$ python -q
>>> import numpy as np
>>> np.set_printoptions(precision=1, suppress=True, linewidth=160)
>>> feats = np.array([[0, 0, 2, 3],
...     [0, 0, 3, 1],
...     [0, 0, 0, 1],
...     [2, 2, 0, 0],
...     [3, 1, 2, 3],
...     [1, 3, 1, 1],
...     [0, 1, 2, 1]])
>>> print(feats)
[[0 0 2 3]
 [0 0 3 1]
 [0 0 0 1]
 [2 2 0 0]
 [3 1 2 3]
 [1 3 1 1]
 [0 1 2 1]]
>>> vec = np.array([1, 3, 1, 4])
>>> y = feats @ vec
>>> print(np.round(np.linalg.pinv(feats) @ feats, 1) + 0)
[[1. 0. 0. 0.]
 [0. 1. 0. 0.]
 [0. 0. 1. 0.]
 [0. 0. 0. 1.]]
>>> print(np.linalg.solve(feats.T @ feats, feats.T @ y))
[1. 3. 1. 4.]
>>> rng = np.random.default_rng(834)
>>> y = y + 0.3 * rng.normal(size=7)
>>> print(y)
[13.9  7.4  4.7  7.9 20.2 15.4  9. ]
>>> b, *_ = np.linalg.lstsq(feats, y)
>>> print(b.round())
[1. 3. 1. 4.]
>>> print(np.round(np.linalg.norm(y - feats @ b), 1))
0.8
>>> print(np.round(feats.T @ (y - feats @ b), 1) + 0)
[0. 0. 0. 0.]
>>> proj = feats @ np.linalg.solve(feats.T @ feats, feats.T)
>>> print(np.round(proj @ feats[:, 2], 1) + 0)
[2. 3. 0. 0. 2. 1. 2.]
>>> print(np.allclose(proj @ proj, proj))
True
>>> theta = np.radians(36)
>>> R = np.eye(4)
>>> R[0, 0] = R[2, 2] = np.cos(theta)
>>> R[0, 2], R[2, 0] = -np.sin(theta), np.sin(theta)
>>> print(R)
[[ 0.8  0.  -0.6  0. ]
 [ 0.   1.   0.   0. ]
 [ 0.6  0.   0.8  0. ]
 [ 0.   0.   0.   1. ]]
>>> M2 = feats @ R.T
>>> print(M2)
[[-1.2  0.   1.6  3. ]
 [-1.8  0.   2.4  1. ]
 [ 0.   0.   0.   1. ]
 [ 1.6  2.   1.2  0. ]
 [ 1.3  1.   3.4  3. ]
 [ 0.2  3.   1.4  1. ]
 [-1.2  1.   1.6  1. ]]
>>> print(np.allclose(feats @ feats.T, M2 @ M2.T))
True
>>> print(np.linalg.svd(feats, compute_uv=False), np.linalg.svd(M2, compute_uv=False))
[7.  3.9 2.4 1.6] [7.  3.9 2.4 1.6]
